$ ipython --no-banner

In [1]: import numpy as np

In [2]: from numpy import linalg as LA

In [3]: np.set_printoptions(precision=2, suppress=True, linewidth=200)

In [4]: W0 = 2 * np.eye(2) + np.ones((2, 2))

In [5]: W0
Out[5]: 
array([[3., 1.],
       [1., 3.]])

In [6]: w, V = LA.eigh(W0)

In [7]: x = np.array([-4, 8])

In [8]: np.abs(W0).sum(axis=1).max(), np.abs(w).max()
Out[8]: (np.float64(4.0), np.float64(4.0))

In [9]: V * np.maximum(w, 0) @ V.T
Out[9]: 
array([[3., 1.],
       [1., 3.]])

In [10]: x @ W0 @ x
Out[10]: np.float64(176.0)

In [11]: (np.sign(V[:, -1].round(6)) == np.sign(V[0, -1].round(6))).astype(int)
Out[11]: array([1, 1])

In [12]: f = np.array([2, 3])

In [13]: other = W0 + np.outer(f, np.eye(2)[0])

In [14]: other
Out[14]: 
array([[5., 1.],
       [4., 3.]])

In [15]: LA.matrix_rank(other - W0)
Out[15]: np.int64(1)

In [16]: LA.matrix_rank(LA.inv(other) - LA.inv(W0), tol=1e-8)
Out[16]: np.int64(1)

In [17]: round(float(LA.det(other) / LA.det(W0)), 2), np.round(1 + LA.solve(W0, f)[0], 2)
Out[17]: (1.38, np.float64(1.38))

In [18]: w, V = LA.eig(W0)

In [19]: np.sort(LA.eigvals(W0.T))
Out[19]: array([2., 4.])

In [20]: np.prod(w)
Out[20]: np.float64(8.0)

In [21]: np.sort(LA.eigvals(W0 @ W0))
Out[21]: array([ 4., 16.])

In [22]: np.allclose(W0, W0.T)
Out[22]: True

In [23]: np.sort(np.abs(LA.eigvals(W0)))
Out[23]: array([2., 4.])

In [24]: LA.matrix_power(W0, 3)
Out[24]: 
array([[36., 28.],
       [28., 36.]])

In [25]: np.trace(W0)
Out[25]: np.float64(6.0)

In [26]: round(float(np.abs(LA.eigvals(W0)).max()), 2)
Out[26]: 4.0

In [27]: other = LA.inv(W0)

In [28]: (np.abs(other) > 1e-9).astype(int)
Out[28]: 
array([[1, 1],
       [1, 1]])

In [29]: np.allclose(other, W0.T)
Out[29]: False

In [30]: LA.det(W0) * other
Out[30]: 
array([[ 3., -1.],
       [-1.,  3.]])

In [31]: feats = np.load("out1.npy")

In [32]: feats
Out[32]: 
array([[1, 0],
       [0, 1]])

In [33]: LA.matrix_power(feats - np.diag(np.diag(feats)), 2)
Out[33]: 
array([[0, 0],
       [0, 0]])

In [34]: [int(LA.matrix_rank(LA.matrix_power(feats, p))) for p in range(1, 3)]
Out[34]: [2, 2]

In [35]: data = np.array([[1, -3, 9, -27],
    ...:     [1, -2, 4, -8],
    ...:     [1, -1, 1, -1],
    ...:     [1, 0, 0, 0],
    ...:     [1, 1, 1, 1]])

In [36]: blk = np.stack([data, -1 * data, data[::-1]])

In [37]: blk.sum(axis=0)
Out[37]: 
array([[  1,   1,   1,   1],
       [  1,   0,   0,   0],
       [  1,  -1,   1,  -1],
       [  1,  -2,   4,  -8],
       [  1,  -3,   9, -27]])

In [38]: LA.matrix_rank(blk.reshape(3, -1))
Out[38]: np.int64(2)

In [39]: np.einsum("bij,cij->bc", blk, blk)
Out[39]: 
array([[ 914, -914,  -34],
       [-914,  914,   34],
       [ -34,   34,  914]])

In [40]: blk.shape
Out[40]: (3, 5, 4)

In [41]: LA.norm(blk, axis=(1, 2))
Out[41]: array([30.23, 30.23, 30.23])

In [42]: (blk @ data.T).shape
Out[42]: (3, 5, 5)
